% ipython --no-banner

In [1]: import numpy as np

In [2]: from numpy import linalg as LA

In [3]: np.set_printoptions(precision=1, suppress=True, linewidth=140, floatmode="fixed")

In [4]: def rd(a):
   ...:     return np.round(a, 1) + 0
   ...: 

In [5]: m1 = np.loadtxt("mat.csv", delimiter=",")

In [6]: print(m1)
[[  5.0  -2.0  -2.0   2.0   0.0  -2.0  -2.0   2.0  -1.0   1.0   0.0  -2.0]
 [ -1.0   4.0   0.0   0.0  -1.0   1.0  -1.0   0.0  -2.0   0.0  -1.0   2.0]
 [  1.0   2.0  -8.0  -2.0   0.0   2.0   0.0   1.0  -1.0  -2.0   2.0   2.0]
 [ -1.0  -2.0   0.0   8.0  -1.0   0.0   2.0  -2.0  -2.0   0.0   0.0   1.0]
 [  2.0   1.0   2.0  -1.0   7.0  -1.0  -1.0   2.0  -2.0  -2.0  -2.0   0.0]
 [ -2.0   2.0  -2.0   1.0  -2.0   9.0  -2.0   2.0   0.0   1.0  -2.0   0.0]
 [ -1.0  -1.0   1.0  -2.0  -1.0   1.0  -5.0   1.0   1.0   1.0   1.0  -1.0]
 [  0.0   1.0   1.0   0.0   2.0   1.0  -2.0  10.0   0.0  -1.0   0.0  -2.0]
 [  2.0   0.0   0.0   0.0   1.0   0.0   0.0  -2.0 -11.0   2.0  -1.0   2.0]
 [  1.0   0.0   2.0   2.0  -2.0   0.0  -2.0   2.0  -2.0   6.0   2.0  -2.0]
 [  1.0  -2.0  -1.0   1.0  -2.0  -2.0   1.0   1.0   0.0   0.0   8.0   1.0]
 [  0.0   1.0   2.0   1.0   1.0  -1.0   1.0   0.0  -2.0   2.0  -2.0  10.0]]

In [7]: def softmax(z):
   ...:     e = np.exp(z - z.max(axis=-1, keepdims=True))
   ...:     return e / e.sum(axis=-1, keepdims=True)
   ...: 

In [8]: print(rd(softmax(m1[1] + -2)))
[0.0 0.8 0.0 0.0 0.0 0.0 0.0 0.0 0.0 0.0 0.0 0.1]

In [9]: print(rd(softmax(m1).sum(axis=1)))
[1.0 1.0 1.0 1.0 1.0 1.0 1.0 1.0 1.0 1.0 1.0 1.0]

In [10]: att = m1 @ m1.T / np.sqrt(12)

In [11]: print(rd(softmax(att + np.triu(np.full(att.shape, -np.inf), 1))))
[[1.0 0.0 0.0 0.0 0.0 0.0 0.0 0.0 0.0 0.0 0.0 0.0]
 [0.0 1.0 0.0 0.0 0.0 0.0 0.0 0.0 0.0 0.0 0.0 0.0]
 [0.0 0.0 1.0 0.0 0.0 0.0 0.0 0.0 0.0 0.0 0.0 0.0]
 [0.0 0.0 0.0 1.0 0.0 0.0 0.0 0.0 0.0 0.0 0.0 0.0]
 [0.0 0.0 0.0 0.0 1.0 0.0 0.0 0.0 0.0 0.0 0.0 0.0]
 [0.0 0.0 0.0 0.0 0.0 1.0 0.0 0.0 0.0 0.0 0.0 0.0]
 [0.0 0.0 0.0 0.0 0.0 0.0 1.0 0.0 0.0 0.0 0.0 0.0]
 [0.0 0.0 0.0 0.0 0.0 0.0 0.0 1.0 0.0 0.0 0.0 0.0]
 [0.0 0.0 0.0 0.0 0.0 0.0 0.0 0.0 1.0 0.0 0.0 0.0]
 [0.0 0.0 0.0 0.0 0.0 0.0 0.0 0.0 0.0 1.0 0.0 0.0]
 [0.0 0.0 0.0 0.0 0.0 0.0 0.0 0.0 0.0 0.0 1.0 0.0]
 [0.0 0.0 0.0 0.0 0.0 0.0 0.0 0.0 0.0 0.0 0.0 1.0]]

In [12]: print(m1[9] @ m1[3])
11.0

In [13]: print(rd(LA.norm(m1, 1)), rd(LA.norm(m1, np.inf)))
25.0 25.0

In [14]: print(rd(LA.norm(m1[9] - m1[3])))
11.4

In [15]: print(LA.norm(m1, axis=1).argmax())
8

In [16]: O, evecs = LA.qr(m1[:, :7])[0], LA.qr(m1[:, 7:])[0]

In [17]: sv = LA.svd(O.T @ evecs, compute_uv=False)

In [18]: print((sv > 0.9).sum())
0

In [19]: print(rd(LA.norm(O @ O.T - evecs @ evecs.T, 2)))
1.0

In [20]: print(rd(sv))
[0.9 0.9 0.6 0.5 0.3]

In [21]: out = LA.inv(m1)

In [22]: print(rd(LA.cond(m1)))
8.6

In [23]: print(np.allclose(out, m1.T))
False

In [24]: print((np.abs(out) > 1e-9).astype(int))
[[1 1 1 1 1 1 1 1 1 1 1 1]
 [1 1 1 1 1 1 1 1 1 1 1 1]
 [1 1 1 1 1 1 1 1 1 1 1 1]
 [1 1 1 1 1 1 1 1 1 1 1 1]
 [1 1 1 1 1 1 1 1 1 1 1 1]
 [1 1 1 1 1 1 1 1 1 1 1 1]
 [1 1 1 1 1 1 1 1 1 1 1 1]
 [1 1 1 1 1 1 1 1 1 1 1 1]
 [1 1 1 1 1 1 1 1 1 1 1 1]
 [1 1 1 1 1 1 1 1 1 1 1 1]
 [1 1 1 1 1 1 1 1 1 1 1 1]
 [1 1 1 1 1 1 1 1 1 1 1 1]]

In [25]: print(rd(m1 @ out))
[[1.0 0.0 0.0 0.0 0.0 0.0 0.0 0.0 0.0 0.0 0.0 0.0]
 [0.0 1.0 0.0 0.0 0.0 0.0 0.0 0.0 0.0 0.0 0.0 0.0]
 [0.0 0.0 1.0 0.0 0.0 0.0 0.0 0.0 0.0 0.0 0.0 0.0]
 [0.0 0.0 0.0 1.0 0.0 0.0 0.0 0.0 0.0 0.0 0.0 0.0]
 [0.0 0.0 0.0 0.0 1.0 0.0 0.0 0.0 0.0 0.0 0.0 0.0]
 [0.0 0.0 0.0 0.0 0.0 1.0 0.0 0.0 0.0 0.0 0.0 0.0]
 [0.0 0.0 0.0 0.0 0.0 0.0 1.0 0.0 0.0 0.0 0.0 0.0]
 [0.0 0.0 0.0 0.0 0.0 0.0 0.0 1.0 0.0 0.0 0.0 0.0]
 [0.0 0.0 0.0 0.0 0.0 0.0 0.0 0.0 1.0 0.0 0.0 0.0]
 [0.0 0.0 0.0 0.0 0.0 0.0 0.0 0.0 0.0 1.0 0.0 0.0]
 [0.0 0.0 0.0 0.0 0.0 0.0 0.0 0.0 0.0 0.0 1.0 0.0]
 [0.0 0.0 0.0 0.0 0.0 0.0 0.0 0.0 0.0 0.0 0.0 1.0]]

In [26]: arr = np.load("run5.npy")

In [27]: print(arr)
[[263 141 138 211  86 260 182 142  91 191]
 [141 238 212 228 111 234 142 158 165 180]
 [138 212 335 296 162 251 141 127 192 163]
 [211 228 296 362 132 286 213 148 195 185]
 [ 86 111 162 132 167 158 126  89  69 107]
 [260 234 251 286 158 423 223 249 170 207]
 [182 142 141 213 126 223 239 144 113 163]
 [142 158 127 148  89 249 144 186 126 142]
 [ 91 165 192 195  69 170 113 126 167 126]
 [191 180 163 185 107 207 163 142 126 217]]

In [28]: x = np.array([0, 0, 1, 2, 2, 2, 1, 0, 1, 0])

In [29]: print(np.einsum("ij,j->i", arr, x))
[1525 1665 2086 2264 1271 2378 1617 1369 1340 1450]

In [30]: print((arr @ x).argmax())
5

In [31]: print(arr * x)
[[  0   0 138 422 172 520 182   0  91   0]
 [  0   0 212 456 222 468 142   0 165   0]
 [  0   0 335 592 324 502 141   0 192   0]
 [  0   0 296 724 264 572 213   0 195   0]
 [  0   0 162 264 334 316 126   0  69   0]
 [  0   0 251 572 316 846 223   0 170   0]
 [  0   0 141 426 252 446 239   0 113   0]
 [  0   0 127 296 178 498 144   0 126   0]
 [  0   0 192 390 138 340 113   0 167   0]
 [  0   0 163 370 214 414 163   0 126   0]]

In [32]: print(arr @ x)
[1525 1665 2086 2264 1271 2378 1617 1369 1340 1450]

In [33]: print(np.sign((arr @ x).round(6)))
[1 1 1 1 1 1 1 1 1 1]

In [34]: print(LA.norm(arr @ x) <= LA.norm(arr, 2) * LA.norm(x) + 1e-9)
True

In [35]: print((arr * x).sum(axis=1))
[1525 1665 2086 2264 1271 2378 1617 1369 1340 1450]

In [36]: print(arr @ (2 * x))
[3050 3330 4172 4528 2542 4756 3234 2738 2680 2900]

In [37]: cent = 20 * np.array([[-1.2, 0.3, -0.9], [-1.2, -0.8, 1.2]])

In [38]: rng = np.random.default_rng(99)

In [39]: idx = rng.integers(0, 2, 45)

In [40]: F = cent[idx] + rng.normal(size=(45, 3))

In [41]: print(rd(F))
[[-23.9 -15.5  22.5]
 [-24.9 -14.7  24.2]
 [-24.1 -15.0  24.8]
 [-24.0 -16.6  26.0]
 [-23.3   4.4 -17.2]
 [-23.2 -15.2  23.6]
 [-22.5 -16.7  25.2]
 [-23.7 -14.3  23.6]
 [-23.3 -15.2  23.7]
 [-24.0 -16.4  24.5]
 [-23.3   5.7 -17.7]
 [-24.6 -16.5  22.1]
 [-25.2 -16.7  24.1]
 [-22.5   6.3 -17.9]
 [-23.7 -17.4  24.0]
 [-24.9 -16.6  26.0]
 [-22.2   7.0 -17.5]
 [-23.5   5.0 -19.3]
 [-23.7   5.6 -18.8]
 [-24.1 -16.1  24.2]
 [-24.7   6.0 -19.2]
 [-22.8 -14.5  22.9]
 [-23.6   5.8 -17.9]
 [-23.9   7.2 -17.4]
 [-24.9 -15.9  24.0]
 [-24.8   6.2 -18.0]
 [-22.6   5.8 -17.6]
 [-26.2   4.3 -17.7]
 [-23.9 -15.1  22.8]
 [-24.3   3.5 -18.8]
 [-24.4 -16.1  23.4]
 [-23.0   4.6 -19.3]
 [-23.5 -16.4  25.3]
 [-23.3 -15.7  22.3]
 [-24.6 -15.7  23.4]
 [-23.7   6.3 -18.8]
 [-25.1 -15.0  24.0]
 [-23.9 -15.0  25.7]
 [-26.8 -14.5  25.0]
 [-24.3   7.2 -18.1]
 [-22.4   7.1 -17.6]
 [-24.6   6.1 -18.9]
 [-24.7   6.2 -18.1]
 [-24.7 -14.4  23.4]
 [-24.0   6.0 -20.2]]

In [42]: x = np.array([0, 1, 2])

In [43]: print(LA.norm(F @ x) <= LA.norm(F, 2) * LA.norm(x) + 1e-9)
True

In [44]: print(np.sign((F @ x).round(6)))
[ 1.0  1.0  1.0  1.0 -1.0  1.0  1.0  1.0  1.0  1.0 -1.0  1.0  1.0 -1.0  1.0  1.0 -1.0 -1.0 -1.0  1.0 -1.0  1.0 -1.0 -1.0  1.0 -1.0 -1.0
 -1.0  1.0 -1.0  1.0 -1.0  1.0  1.0  1.0 -1.0  1.0  1.0  1.0 -1.0 -1.0 -1.0 -1.0  1.0 -1.0]

In [45]: print(rd(F @ np.eye(3)[0]))
[-23.9 -24.9 -24.1 -24.0 -23.3 -23.2 -22.5 -23.7 -23.3 -24.0 -23.3 -24.6 -25.2 -22.5 -23.7 -24.9 -22.2 -23.5 -23.7 -24.1 -24.7 -22.8 -23.6
 -23.9 -24.9 -24.8 -22.6 -26.2 -23.9 -24.3 -24.4 -23.0 -23.5 -23.3 -24.6 -23.7 -25.1 -23.9 -26.8 -24.3 -22.4 -24.6 -24.7 -24.7 -24.0]

In [46]: Xc = F - F.mean(axis=0)

In [47]: Uu, sv, vt = LA.svd(Xc, full_matrices=False)

In [48]: print(LA.matrix_rank(Xc))
3

In [49]: print(rd(np.abs(vt[-1])))
[0.6 0.7 0.3]

In [50]: print(np.abs(vt[0]).argmax())
2

In [51]: print(np.abs(Uu[:, 0]).argmax())
44

In [52]: Uu, sv, vt = LA.svd(F)

In [53]: print(np.argmax(sv[:-1] / (sv[1:] + 1e-6)) + 1)
2

In [54]: print(rd(sv))
[187.7 136.6   6.0]

In [55]: out = Uu[:, :2] @ np.diag(sv[:2]) @ vt[:2]

In [56]: print(LA.matrix_rank(out))
2

In [57]: print(LA.matrix_rank(F, rtol=0.05))
2

In [58]: print(rd(np.abs(F - out).max()))
2.0

In [59]: print(rd(LA.norm(F - out, 2)), rd(sv[2]))
6.0 6.0

In [60]: cent = F[[21, 42]].astype(float)

In [61]: for _ in range(5):
    ...:     idx = LA.norm(F[:, None] - cent, axis=-1).argmin(axis=1)
    ...:     cent = np.array([F[idx == j].mean(axis=0) for j in range(2)])
    ...: 

In [62]: print(idx)
[0 0 0 0 1 0 0 0 0 0 1 0 0 1 0 0 1 1 1 0 1 0 1 1 0 1 1 1 0 1 0 1 0 0 0 1 0 0 0 1 1 1 1 0 1]

In [63]: print(np.bincount(idx))
[25 20]

In [64]: idx = F[:, 2] > np.median(F[:, 2])

In [65]: r0 = F[idx].mean(axis=0) - F[~idx].mean(axis=0)

In [66]: print(rd(r0))
[ -0.4 -18.6  37.3]

In [67]: print(idx.astype(int))
[0 1 1 1 0 1 1 1 1 1 0 0 1 0 1 1 0 0 0 1 0 1 0 0 1 0 0 0 1 0 1 0 1 0 1 0 1 1 1 0 0 0 0 1 0]

In [68]: print(((F - F.mean(axis=0)) @ r0 > 0).astype(int))
[1 1 1 1 0 1 1 1 1 1 0 1 1 0 1 1 0 0 0 1 0 1 0 0 1 0 0 0 1 0 1 0 1 1 1 0 1 1 1 0 0 0 0 1 0]

In [69]: print(np.argsort(-np.abs(r0).round(6), kind="stable"))
[2 1 0]

In [70]: feats = np.loadtxt("m.csv", delimiter=",")

In [71]: print(feats)
[[-3.0 -1.0  3.0  3.0  2.0  0.0  3.0 -3.0  0.0 -2.0  0.0]
 [ 1.0  0.0  1.0 -2.0  0.0  0.0  1.0 -3.0  0.0  2.0 -2.0]
 [ 1.0  3.0 -1.0  0.0  3.0  0.0  0.0 -1.0  0.0  2.0  0.0]
 [-1.0  1.0  3.0  2.0  1.0  0.0  2.0  3.0  0.0 -3.0  2.0]
 [-1.0  0.0 -3.0 -3.0  1.0  0.0 -3.0  0.0  0.0 -2.0  1.0]
 [ 0.0  0.0  0.0  0.0  0.0  3.0  0.0  0.0  0.0  0.0  0.0]
 [-2.0 -2.0  2.0 -3.0 -3.0  0.0  1.0  1.0  0.0  2.0 -1.0]
 [-3.0  2.0  3.0  3.0  3.0  0.0  1.0 -3.0  0.0 -3.0 -3.0]
 [ 0.0  0.0  0.0  0.0  0.0  2.0  0.0  0.0 -1.0  0.0  0.0]
 [ 0.0 -2.0 -3.0  2.0  0.0  0.0 -2.0  0.0  0.0 -3.0 -2.0]
 [-1.0 -2.0  3.0  2.0 -3.0  0.0  1.0 -1.0  0.0 -2.0 -3.0]]

In [72]: idx = rng.permutation(11)

In [73]: print(idx)
[ 0  6  9  4  2 10  1  7  3  5  8]

In [74]: out = feats[idx][:, idx]

In [75]: print(out)
[[-3.0  3.0 -2.0  2.0  3.0  0.0 -1.0 -3.0  3.0  0.0  0.0]
 [-2.0  1.0  2.0 -3.0  2.0 -1.0 -2.0  1.0 -3.0  0.0  0.0]
 [ 0.0 -2.0 -3.0  0.0 -3.0 -2.0 -2.0  0.0  2.0  0.0  0.0]
 [-1.0 -3.0 -2.0  1.0 -3.0  1.0  0.0  0.0 -3.0  0.0  0.0]
 [ 1.0  0.0  2.0  3.0 -1.0  0.0  3.0 -1.0  0.0  0.0  0.0]
 [-1.0  1.0 -2.0 -3.0  3.0 -3.0 -2.0 -1.0  2.0  0.0  0.0]
 [ 1.0  1.0  2.0  0.0  1.0 -2.0  0.0 -3.0 -2.0  0.0  0.0]
 [-3.0  1.0 -3.0  3.0  3.0 -3.0  2.0 -3.0  3.0  0.0  0.0]
 [-1.0  2.0 -3.0  1.0  3.0  2.0  1.0  3.0  2.0  0.0  0.0]
 [ 0.0  0.0  0.0  0.0  0.0  0.0  0.0  0.0  0.0  3.0  0.0]
 [ 0.0  0.0  0.0  0.0  0.0  0.0  0.0  0.0  0.0  2.0 -1.0]]

In [76]: print(np.allclose(out, feats))
False

In [77]: print(rd(LA.det(out)), rd(LA.det(feats[idx])))
68895.0 -68895.0

In [78]: print(rd(np.sort(LA.eigvals(feats).real)))
[-8.9 -2.8 -1.4 -1.4 -1.0 -0.3  0.9  0.9  2.0  2.0  3.0]

In [79]: print(np.flatnonzero(LA.matrix_power((feats != 0) + (feats.T != 0) + np.eye(11), 11)[5]))
[5 8]
